$ python3 -q
>>> import numpy as np
>>> np.set_printoptions(suppress=True, linewidth=200)
>>> def tidy(a):
...     return np.round(a, 4) + 0
... 
>>> mat = np.load("x.npy")
>>> print(tidy(mat))
[[0.1875 0.25   0.1562 0.25   0.     0.1562]
 [0.2143 0.3571 0.0714 0.     0.0714 0.2857]
 [0.     0.     0.4375 0.375  0.     0.1875]
 [0.32   0.16   0.28   0.04   0.08   0.12  ]
 [0.1143 0.1143 0.1714 0.1714 0.2571 0.1714]
 [0.0833 0.3333 0.0833 0.1667 0.0833 0.25  ]]
>>> print(tidy(mat @ np.ones(6)))
[1. 1. 1. 1. 1. 1.]
>>> print(tidy(mat.sum(axis=1)))
[1. 1. 1. 1. 1. 1.]
>>> p = np.eye(6)[0]
>>> for _ in range(7):
...     p = p @ mat
...     print(p.round(4))
... 
[0.1875 0.25   0.1562 0.25   0.     0.1562]
[0.1817 0.2282 0.1985 0.1415 0.0509 0.1991]
[0.1507 0.2218 0.1965 0.1675 0.0573 0.2063]
[0.1531 0.219  0.1993 0.1623 0.0612 0.2052]
[0.1516 0.2178 0.1998 0.1642 0.0615 0.2051]
[0.1518 0.2174 0.2002 0.1641 0.0616 0.2049]
[0.1517 0.2172 0.2004 0.1643 0.0616 0.2048]
>>> f, v = mat[5], mat[4]
>>> print(tidy(f @ f))
0.2222
>>> tidy(f @ v)
np.float64(0.1548)
>>> p = (f @ v) / (f @ f) * f
>>> print(np.linalg.matrix_rank(np.outer(f, v)))
1
>>> tidy(np.linalg.norm(f + v) ** 2 + np.linalg.norm(f - v) ** 2)
np.float64(0.8053)
>>> tidy(v - p)
array([ 0.0562, -0.1179,  0.1134,  0.0554,  0.1991, -0.0027])
>>> tidy(np.outer(f, v))
array([[0.0095, 0.0095, 0.0143, 0.0143, 0.0214, 0.0143],
       [0.0381, 0.0381, 0.0571, 0.0571, 0.0857, 0.0571],
       [0.0095, 0.0095, 0.0143, 0.0143, 0.0214, 0.0143],
       [0.019 , 0.019 , 0.0286, 0.0286, 0.0429, 0.0286],
       [0.0095, 0.0095, 0.0143, 0.0143, 0.0214, 0.0143],
       [0.0286, 0.0286, 0.0429, 0.0429, 0.0643, 0.0429]])
